% python3 -q
>>> import numpy as np
>>> np.set_printoptions(precision=2, suppress=True, linewidth=100)
>>> K = np.array([[5.64, 2.2, 9.61, -2.21],
...     [2.36, -0.4, 3.22, -2.44],
...     [2.99, 2.41, 12.41, -0.8],
...     [2.09, -0.7, 12.22, -3.88],
...     [1.71, 2.52, 13.76, -0.11],
...     [-0.68, 2.89, 10.61, 2.28],
...     [9.2, 1.63, 14.37, -5.81],
...     [0.37, 1.04, 6.39, -0.02],
...     [6.28, 0.9, 7.78, -3.91],
...     [1.0, 2.19, 6.8, 1.02],
...     [-3.21, 0.63, 11.21, 0.99],
...     [5.96, -0.97, 8.01, -6.01]])
>>> print(round(np.linalg.norm(K[1] - K[0]), 2))
7.64
>>> print(np.round(np.linalg.norm(K, "nuc"), 2))
56.7
>>> print(round(np.linalg.norm(K, 1), 2), round(float(np.linalg.norm(K, np.inf)), 2))
116.39 31.01
>>> print(round(np.linalg.norm(K[1], 1), 2), round(float(np.linalg.norm(K[1], np.inf)), 2))
8.42 3.22
>>> print(round(float(np.linalg.norm(K, 2)), 2))
37.68
>>> print(np.linalg.norm(K, axis=0))
[15.    6.06 35.38 10.91]
>>> print(round(float(K[1] @ K[0]), 2))
48.77
>>> print(np.linalg.norm(K, axis=1))
[11.57  4.7  13.02 13.01 14.09 11.25 18.1   6.48 10.77  7.29 11.72 11.69]
>>> print(np.round(np.linalg.norm(K) ** 2 / np.linalg.norm(K, 2) ** 2, 2))
1.15
>>> M2 = K / np.linalg.norm(K, axis=1, keepdims=True)
>>> G = M2 @ M2.T
>>> print(np.linalg.norm(M2, axis=1))
[1. 1. 1. 1. 1. 1. 1. 1. 1. 1. 1. 1.]
>>> print(G[1])
[0.9  1.   0.79 0.88 0.72 0.49 0.96 0.69 0.97 0.61 0.47 1.  ]
>>> print((G - 2 * np.eye(12)).round(6).argmax(axis=1))
[ 6 11  4  2  7  9  8  4  6  4  5  1]
>>> print(np.round(np.degrees(np.arccos(np.clip(G[1, 0], -1, 1))), 2))
26.17
>>> print(np.argwhere(np.triu(np.abs(G) > 0.95, 1)))
[[ 0  2]
 [ 0  6]
 [ 0  8]
 [ 1  6]
 [ 1  8]
 [ 1 11]
 [ 2  4]
 [ 2  7]
 [ 2  9]
 [ 4  5]
 [ 4  7]
 [ 4  9]
 [ 5  7]
 [ 5  9]
 [ 6  8]
 [ 6 11]
 [ 7  9]
 [ 8 11]]
